In [1]: import numpy as np

In [2]: import numpy.linalg as la

In [3]: np.set_printoptions(suppress=True, linewidth=200)

In [4]: tidy = lambda a: np.round(a, 1) + 0

In [5]: W0 = np.load("arr.npy")

In [6]: W0
Out[6]: 
array([[ 1. ,  0. ,  0. ,  0. ,  0. ,  0. ,  0. ,  0. ,  0. ,  0. ,  0. ],
       [ 0. ,  1. ,  0. ,  0. ,  0. ,  0. ,  0. ,  0. ,  0. ,  0. ,  0. ],
       [ 0. ,  0. ,  1. ,  0. ,  0. ,  0. ,  0. ,  0. ,  0. ,  0. ,  0. ],
       [ 0. ,  0. ,  0. ,  1. ,  0. ,  0. ,  0. ,  0. ,  0. ,  0. ,  0. ],
       [ 0. ,  0. ,  0. ,  0. ,  1. ,  0. ,  0. ,  0. ,  0. ,  0. ,  0. ],
       [ 0. ,  0. ,  0. ,  0. ,  0. ,  1. ,  0. ,  0. ,  0. ,  0. ,  0. ],
       [ 0. ,  0. ,  0. ,  0. ,  0. ,  0. ,  1. ,  0. ,  0. ,  0. ,  0. ],
       [ 0. ,  0. ,  0. ,  0. ,  0. ,  0. ,  0. ,  0.8, -0.6,  0. ,  0. ],
       [ 0. ,  0. ,  0. ,  0. ,  0. ,  0. ,  0. ,  0.6,  0.8,  0. ,  0. ],
       [ 0. ,  0. ,  0. ,  0. ,  0. ,  0. ,  0. ,  0. ,  0. ,  1. ,  0. ],
       [ 0. ,  0. ,  0. ,  0. ,  0. ,  0. ,  0. ,  0. ,  0. ,  0. ,  1. ]])

In [7]: rng = np.random.default_rng(15129)

In [8]: z = rng.permutation(11)

In [9]: z
Out[9]: array([ 8,  9,  3,  5,  2, 10,  7,  4,  6,  0,  1])

In [10]: B = W0[z][:, z]

In [11]: tidy(la.det(B)), tidy(la.det(W0[z]))
Out[11]: (np.float64(1.0), np.float64(1.0))

In [12]: np.trace(B)
Out[12]: np.float64(10.6)

In [13]: tidy(np.sort(np.abs(la.eigvals(B))))
Out[13]: array([1., 1., 1., 1., 1., 1., 1., 1., 1., 1., 1.])

In [14]: B
Out[14]: 
array([[ 0.8,  0. ,  0. ,  0. ,  0. ,  0. ,  0.6,  0. ,  0. ,  0. ,  0. ],
       [ 0. ,  1. ,  0. ,  0. ,  0. ,  0. ,  0. ,  0. ,  0. ,  0. ,  0. ],
       [ 0. ,  0. ,  1. ,  0. ,  0. ,  0. ,  0. ,  0. ,  0. ,  0. ,  0. ],
       [ 0. ,  0. ,  0. ,  1. ,  0. ,  0. ,  0. ,  0. ,  0. ,  0. ,  0. ],
       [ 0. ,  0. ,  0. ,  0. ,  1. ,  0. ,  0. ,  0. ,  0. ,  0. ,  0. ],
       [ 0. ,  0. ,  0. ,  0. ,  0. ,  1. ,  0. ,  0. ,  0. ,  0. ,  0. ],
       [-0.6,  0. ,  0. ,  0. ,  0. ,  0. ,  0.8,  0. ,  0. ,  0. ,  0. ],
       [ 0. ,  0. ,  0. ,  0. ,  0. ,  0. ,  0. ,  1. ,  0. ,  0. ,  0. ],
       [ 0. ,  0. ,  0. ,  0. ,  0. ,  0. ,  0. ,  0. ,  1. ,  0. ,  0. ],
       [ 0. ,  0. ,  0. ,  0. ,  0. ,  0. ,  0. ,  0. ,  0. ,  1. ,  0. ],
       [ 0. ,  0. ,  0. ,  0. ,  0. ,  0. ,  0. ,  0. ,  0. ,  0. ,  1. ]])

In [15]: np.allclose(B, W0)
Out[15]: False

In [16]: def softmax(z):
    ...:     e = np.exp(z - z.max(axis=-1, keepdims=True))
    ...:     return e / e.sum(axis=-1, keepdims=True)
    ...: 

In [17]: tidy(softmax(10 * W0[6]))
Out[17]: array([0., 0., 0., 0., 0., 0., 1., 0., 0., 0., 0.])

In [18]: tidy(softmax(W0[6] + 3))
Out[18]: array([0.1, 0.1, 0.1, 0.1, 0.1, 0.1, 0.2, 0.1, 0.1, 0.1, 0.1])

In [19]: scores = W0 @ W0.T / np.sqrt(11)

In [20]: tidy(softmax(scores + np.triu(np.full(scores.shape, -np.inf), 1)))
Out[20]: 
array([[1. , 0. , 0. , 0. , 0. , 0. , 0. , 0. , 0. , 0. , 0. ],
       [0.4, 0.6, 0. , 0. , 0. , 0. , 0. , 0. , 0. , 0. , 0. ],
       [0.3, 0.3, 0.4, 0. , 0. , 0. , 0. , 0. , 0. , 0. , 0. ],
       [0.2, 0.2, 0.2, 0.3, 0. , 0. , 0. , 0. , 0. , 0. , 0. ],
       [0.2, 0.2, 0.2, 0.2, 0.3, 0. , 0. , 0. , 0. , 0. , 0. ],
       [0.2, 0.2, 0.2, 0.2, 0.2, 0.2, 0. , 0. , 0. , 0. , 0. ],
       [0.1, 0.1, 0.1, 0.1, 0.1, 0.1, 0.2, 0. , 0. , 0. , 0. ],
       [0.1, 0.1, 0.1, 0.1, 0.1, 0.1, 0.1, 0.2, 0. , 0. , 0. ],
       [0.1, 0.1, 0.1, 0.1, 0.1, 0.1, 0.1, 0.1, 0.1, 0. , 0. ],
       [0.1, 0.1, 0.1, 0.1, 0.1, 0.1, 0.1, 0.1, 0.1, 0.1, 0. ],
       [0.1, 0.1, 0.1, 0.1, 0.1, 0.1, 0.1, 0.1, 0.1, 0.1, 0.1]])

In [21]: tidy(softmax(scores)[6] @ W0)
Out[21]: array([0.1, 0.1, 0.1, 0.1, 0.1, 0.1, 0.1, 0.1, 0. , 0.1, 0.1])

In [22]: softmax(scores).round(6).argmax(axis=1)
Out[22]: array([ 0,  1,  2,  3,  4,  5,  6,  7,  8,  9, 10])

In [23]: r0, g = W0[8], W0[5]

In [24]: r0 @ r0
Out[24]: np.float64(1.0)

In [25]: r0 @ g
Out[25]: np.float64(0.0)

In [26]: p = (r0 @ g) / (r0 @ r0) * r0

In [27]: la.matrix_rank(np.outer(r0, g))
Out[27]: np.int64(1)

In [28]: tidy(la.norm(r0 + g) ** 2 + la.norm(r0 - g) ** 2)
Out[28]: np.float64(4.0)

In [29]: q, R = la.qr(W0)

In [30]: np.allclose(R.T @ R, W0.T @ W0)
Out[30]: True

In [31]: R
Out[31]: 
array([[ 1.,  0.,  0.,  0.,  0.,  0.,  0.,  0.,  0.,  0.,  0.],
       [ 0.,  1.,  0.,  0.,  0.,  0.,  0.,  0.,  0.,  0.,  0.],
       [ 0.,  0.,  1.,  0.,  0.,  0.,  0.,  0.,  0.,  0.,  0.],
       [ 0.,  0.,  0.,  1.,  0.,  0.,  0.,  0.,  0.,  0.,  0.],
       [ 0.,  0.,  0.,  0.,  1.,  0.,  0.,  0.,  0.,  0.,  0.],
       [ 0.,  0.,  0.,  0.,  0.,  1.,  0.,  0.,  0.,  0.,  0.],
       [ 0.,  0.,  0.,  0.,  0.,  0.,  1.,  0.,  0.,  0.,  0.],
       [ 0.,  0.,  0.,  0.,  0.,  0.,  0., -1.,  0.,  0.,  0.],
       [ 0.,  0.,  0.,  0.,  0.,  0.,  0.,  0.,  1.,  0.,  0.],
       [ 0.,  0.,  0.,  0.,  0.,  0.,  0.,  0.,  0.,  1.,  0.],
       [ 0.,  0.,  0.,  0.,  0.,  0.,  0.,  0.,  0.,  0.,  1.]])

In [32]: np.abs(np.diag(R))
Out[32]: array([1., 1., 1., 1., 1., 1., 1., 1., 1., 1., 1.])

In [33]: abs(R[0, 0]), tidy(la.norm(W0[:, 0]))
Out[33]: (np.float64(1.0), np.float64(1.0))

In [34]: np.trace(q @ q.T)
Out[34]: np.float64(11.0)

In [35]: q
Out[35]: 
array([[ 1. ,  0. ,  0. ,  0. ,  0. ,  0. ,  0. ,  0. ,  0. ,  0. ,  0. ],
       [-0. ,  1. ,  0. ,  0. ,  0. ,  0. ,  0. ,  0. ,  0. ,  0. ,  0. ],
       [-0. , -0. ,  1. ,  0. ,  0. ,  0. ,  0. ,  0. ,  0. ,  0. ,  0. ],
       [-0. , -0. , -0. ,  1. ,  0. ,  0. ,  0. ,  0. ,  0. ,  0. ,  0. ],
       [-0. , -0. , -0. , -0. ,  1. ,  0. ,  0. ,  0. ,  0. ,  0. ,  0. ],
       [-0. , -0. , -0. , -0. , -0. ,  1. ,  0. ,  0. ,  0. ,  0. ,  0. ],
       [-0. , -0. , -0. , -0. , -0. , -0. ,  1. ,  0. ,  0. ,  0. ,  0. ],
       [-0. , -0. , -0. , -0. , -0. , -0. , -0. , -0.8, -0.6,  0. ,  0. ],
       [-0. , -0. , -0. , -0. , -0. , -0. , -0. , -0.6,  0.8,  0. ,  0. ],
       [-0. , -0. , -0. , -0. , -0. , -0. , -0. , -0. , -0. ,  1. ,  0. ],
       [-0. , -0. , -0. , -0. , -0. , -0. , -0. , -0. , -0. , -0. ,  1. ]])

In [36]: ang = np.radians(180)

In [37]: R = np.eye(11)

In [38]: R[1, 1] = R[4, 4] = np.cos(ang)

In [39]: R[1, 4], R[4, 1] = -np.sin(ang), np.sin(ang)

In [40]: tidy(R)
Out[40]: 
array([[ 1.,  0.,  0.,  0.,  0.,  0.,  0.,  0.,  0.,  0.,  0.],
       [ 0., -1.,  0.,  0.,  0.,  0.,  0.,  0.,  0.,  0.,  0.],
       [ 0.,  0.,  1.,  0.,  0.,  0.,  0.,  0.,  0.,  0.,  0.],
       [ 0.,  0.,  0.,  1.,  0.,  0.,  0.,  0.,  0.,  0.,  0.],
       [ 0.,  0.,  0.,  0., -1.,  0.,  0.,  0.,  0.,  0.,  0.],
       [ 0.,  0.,  0.,  0.,  0.,  1.,  0.,  0.,  0.,  0.,  0.],
       [ 0.,  0.,  0.,  0.,  0.,  0.,  1.,  0.,  0.,  0.,  0.],
       [ 0.,  0.,  0.,  0.,  0.,  0.,  0.,  1.,  0.,  0.,  0.],
       [ 0.,  0.,  0.,  0.,  0.,  0.,  0.,  0.,  1.,  0.,  0.],
       [ 0.,  0.,  0.,  0.,  0.,  0.,  0.,  0.,  0.,  1.,  0.],
       [ 0.,  0.,  0.,  0.,  0.,  0.,  0.,  0.,  0.,  0.,  1.]])

In [41]: B = W0 @ R.T

In [42]: np.abs(B - W0).max(axis=0)
Out[42]: array([0., 2., 0., 0., 2., 0., 0., 0., 0., 0., 0.])

In [43]: tidy(la.svd(W0, compute_uv=False)), tidy(la.svd(B, compute_uv=False))
Out[43]: 
(array([1., 1., 1., 1., 1., 1., 1., 1., 1., 1., 1.]),
 array([1., 1., 1., 1., 1., 1., 1., 1., 1., 1., 1.]))

In [44]: np.allclose(W0 @ W0.T, B @ B.T)
Out[44]: True

In [45]: J = np.loadtxt("w.csv", delimiter=",")

In [46]: J
Out[46]: 
array([[-1.2, -1.6, -0.4, -2.1,  1.3, -0.5,  0.7,  0.3,  1.5,  0.3],
       [ 0.7, -0.5,  0.4, -0.1,  0.5,  0.6, -0.1,  0.8, -0.3, -1.4],
       [ 0.5,  0.7,  0.2, -0.5,  1.2, -1.4, -0.3,  0.8,  0.1, -0.8],
       [ 0.6, -2.1,  0.2,  1.1,  0.7,  1. ,  1. ,  0.6, -0.9,  0.3],
       [ 0.1,  0.3,  0.2, -0.4, -0.1,  0.6,  0.4,  0.1, -0.7,  1.1],
       [-1. ,  0.5, -0.8,  0.2,  0.5,  1.4, -1.4,  0.3,  0.8, -0.5],
       [-0.8,  1.3,  0.9,  1.3,  1. ,  0.6, -0.2,  0. , -0.2, -0.9],
       [-0.2,  0.3,  0.9,  1. , -2.4,  0.4, -1. , -0.5,  1.1, -0.8],
       [ 1.5,  1.1,  0. ,  2.1, -1.7, -1.3, -0.3,  1.4, -0.3, -0.2],
       [ 0. ,  0.8, -0.5,  1.1,  0.5,  0.1, -0.3, -1.6, -2.4, -0.1],
       [-1.3,  1.4, -0.8, -0.1,  0.6, -0.8,  0. ,  0.3,  0.1,  1.7],
       [-1.8, -2.1,  1.5, -0.2, -0.6, -0.1,  0. ,  1.1,  0. , -1.6],
       [ 0.3,  1.9, -1.3, -0.8,  0.3,  1.4, -1.1, -0.9,  1.2,  0.2],
       [-2.5, -0.2,  0.9, -1.3,  0.9, -0.5, -2.1,  0.7, -0.2,  1.1],
       [ 1.1, -1.4,  0.6, -0.7,  1.3,  0.3, -0.2, -0.9, -1. ,  0.8],
       [-0.2,  0.1,  0.1, -0.9,  0.2, -1.1, -0.5,  1.2,  0.2,  0. ],
       [ 0.6,  0.7,  0.7,  0.1,  0.5, -0.7, -2.1,  0.3, -0.1,  0. ],
       [ 0. ,  0.1, -0.2,  1. ,  0.2, -0.8,  0.7,  1.2, -0.3,  0.8],
       [ 1. ,  0.6,  0.5,  1.2, -0.3, -0.6,  0.3,  0.1, -0.6, -0.7],
       [-3.6,  7.5, -2.1, -6. , -2.1, -2.7, -0.9, -1.5,  3. ,  1.2],
       [-1.3, -0.2,  1.2, -1.5,  0.4, -0.7,  0.4,  0.4, -0.4, -2.3],
       [ 0.1, -1. , -1.5,  0.6,  0.5,  1.5, -0.1,  0.8,  1.6,  1.3]])

In [47]: z = rng.permutation(10)

In [48]: B = J[:, z] * rng.choice([-1, 1], 10)

In [49]: B
Out[49]: 
array([[-1.3,  0.5, -2.1, -0.7, -0.3, -0.4, -1.2,  1.6,  0.3,  1.5],
       [-0.5, -0.6, -0.1,  0.1, -0.8,  0.4,  0.7,  0.5, -1.4, -0.3],
       [-1.2,  1.4, -0.5,  0.3, -0.8,  0.2,  0.5, -0.7, -0.8,  0.1],
       [-0.7, -1. ,  1.1, -1. , -0.6,  0.2,  0.6,  2.1,  0.3, -0.9],
       [ 0.1, -0.6, -0.4, -0.4, -0.1,  0.2,  0.1, -0.3,  1.1, -0.7],
       [-0.5, -1.4,  0.2,  1.4, -0.3, -0.8, -1. , -0.5, -0.5,  0.8],
       [-1. , -0.6,  1.3,  0.2, -0. ,  0.9, -0.8, -1.3, -0.9, -0.2],
       [ 2.4, -0.4,  1. ,  1. ,  0.5,  0.9, -0.2, -0.3, -0.8,  1.1],
       [ 1.7,  1.3,  2.1,  0.3, -1.4,  0. ,  1.5, -1.1, -0.2, -0.3],
       [-0.5, -0.1,  1.1,  0.3,  1.6, -0.5,  0. , -0.8, -0.1, -2.4],
       [-0.6,  0.8, -0.1, -0. , -0.3, -0.8, -1.3, -1.4,  1.7,  0.1],
       [ 0.6,  0.1, -0.2, -0. , -1.1,  1.5, -1.8,  2.1, -1.6,  0. ],
       [-0.3, -1.4, -0.8,  1.1,  0.9, -1.3,  0.3, -1.9,  0.2,  1.2],
       [-0.9,  0.5, -1.3,  2.1, -0.7,  0.9, -2.5,  0.2,  1.1, -0.2],
       [-1.3, -0.3, -0.7,  0.2,  0.9,  0.6,  1.1,  1.4,  0.8, -1. ],
       [-0.2,  1.1, -0.9,  0.5, -1.2,  0.1, -0.2, -0.1,  0. ,  0.2],
       [-0.5,  0.7,  0.1,  2.1, -0.3,  0.7,  0.6, -0.7,  0. , -0.1],
       [-0.2,  0.8,  1. , -0.7, -1.2, -0.2,  0. , -0.1,  0.8, -0.3],
       [ 0.3,  0.6,  1.2, -0.3, -0.1,  0.5,  1. , -0.6, -0.7, -0.6],
       [ 2.1,  2.7, -6. ,  0.9,  1.5, -2.1, -3.6, -7.5,  1.2,  3. ],
       [-0.4,  0.7, -1.5, -0.4, -0.4,  1.2, -1.3,  0.2, -2.3, -0.4],
       [-0.5, -1.5,  0.6,  0.1, -0.8, -1.5,  0.1,  1. ,  1.3,  1.6]])

In [50]: Uu, _, Vh = la.svd(J.T @ B)

In [51]: tidy(la.lstsq(J, B)[0])
Out[51]: 
array([[ 0.,  0.,  0.,  0.,  0.,  0.,  1.,  0.,  0.,  0.],
       [ 0.,  0.,  0.,  0.,  0.,  0.,  0., -1.,  0.,  0.],
       [ 0.,  0.,  0.,  0.,  0.,  1.,  0.,  0.,  0.,  0.],
       [ 0.,  0.,  1.,  0.,  0.,  0.,  0.,  0.,  0.,  0.],
       [-1.,  0.,  0.,  0.,  0.,  0.,  0.,  0.,  0.,  0.],
       [ 0., -1.,  0.,  0.,  0.,  0.,  0.,  0.,  0.,  0.],
       [ 0.,  0.,  0., -1.,  0.,  0.,  0.,  0.,  0.,  0.],
       [ 0.,  0.,  0.,  0., -1.,  0.,  0.,  0.,  0.,  0.],
       [ 0.,  0.,  0.,  0.,  0.,  0.,  0.,  0.,  0.,  1.],
       [ 0.,  0.,  0.,  0.,  0.,  0.,  0.,  0.,  1.,  0.]])

In [52]: F = np.load("dump.npy")

In [53]: tidy(F)
Out[53]: 
array([[0.3, 0. , 0.3, 0. , 0.3, 0. ],
       [0.3, 0.3, 0. , 0.3, 0. , 0. ],
       [0. , 0.5, 0.5, 0. , 0. , 0. ],
       [0. , 0.2, 0. , 0.5, 0.2, 0. ],
       [0. , 0. , 0. , 0.5, 0.5, 0. ],
       [0. , 0. , 0.3, 0. , 0. , 0.7]])

In [54]: la.lstsq(F[:-1].T, F[-1])[2]
Out[54]: np.int32(4)

In [55]: np.allclose(F[:-1].T @ la.lstsq(F[:-1].T, F[-1])[0], F[-1])
Out[55]: False

In [56]: tidy(np.trace(la.pinv(F) @ F))
Out[56]: np.float64(5.0)

In [57]: np.unique(F.round(6), axis=0).shape
Out[57]: (6, 6)

In [58]: [round(float(x), 1) for x in la.svd(F, compute_uv=False)[:3]]
Out[58]: [1.0, 0.8, 0.6]

In [59]: la.matrix_rank(F, rtol=0.1)
Out[59]: np.int64(5)

In [60]: np.argsort(-la.norm(F, axis=0).round(6), kind="stable")[:3]
Out[60]: array([3, 2, 5])

In [61]: tidy(np.sort(np.abs(la.eigvals(F)))[::-1])
Out[61]: array([1. , 0.7, 0.7, 0.4, 0.4, 0. ])

In [62]: tidy(la.matrix_power(F, 100))
Out[62]: 
array([[0.1, 0.2, 0.1, 0.4, 0.3, 0. ],
       [0.1, 0.2, 0.1, 0.4, 0.3, 0. ],
       [0.1, 0.2, 0.1, 0.4, 0.3, 0. ],
       [0.1, 0.2, 0.1, 0.4, 0.3, 0. ],
       [0.1, 0.2, 0.1, 0.4, 0.3, 0. ],
       [0.1, 0.2, 0.1, 0.4, 0.3, 0. ]])

In [63]: tidy(la.matrix_power(F, 2))
Out[63]: 
array([[0.1, 0.2, 0.3, 0.2, 0.3, 0. ],
       [0.2, 0.2, 0.1, 0.3, 0.2, 0. ],
       [0.2, 0.4, 0.2, 0.2, 0. , 0. ],
       [0.1, 0.2, 0. , 0.5, 0.2, 0. ],
       [0. , 0.1, 0. , 0.5, 0.4, 0. ],
       [0. , 0.2, 0.4, 0. , 0. , 0.4]])

In [64]: p = np.eye(6)[3]

In [65]: for _ in range(4):
    ...:     p = p @ F
    ...:     print(p.round(1))
    ...: 
[0.  0.2 0.  0.5 0.2 0. ]
[0.1 0.2 0.  0.5 0.2 0. ]
[0.1 0.2 0.  0.4 0.3 0. ]
[0.1 0.2 0.  0.4 0.3 0. ]
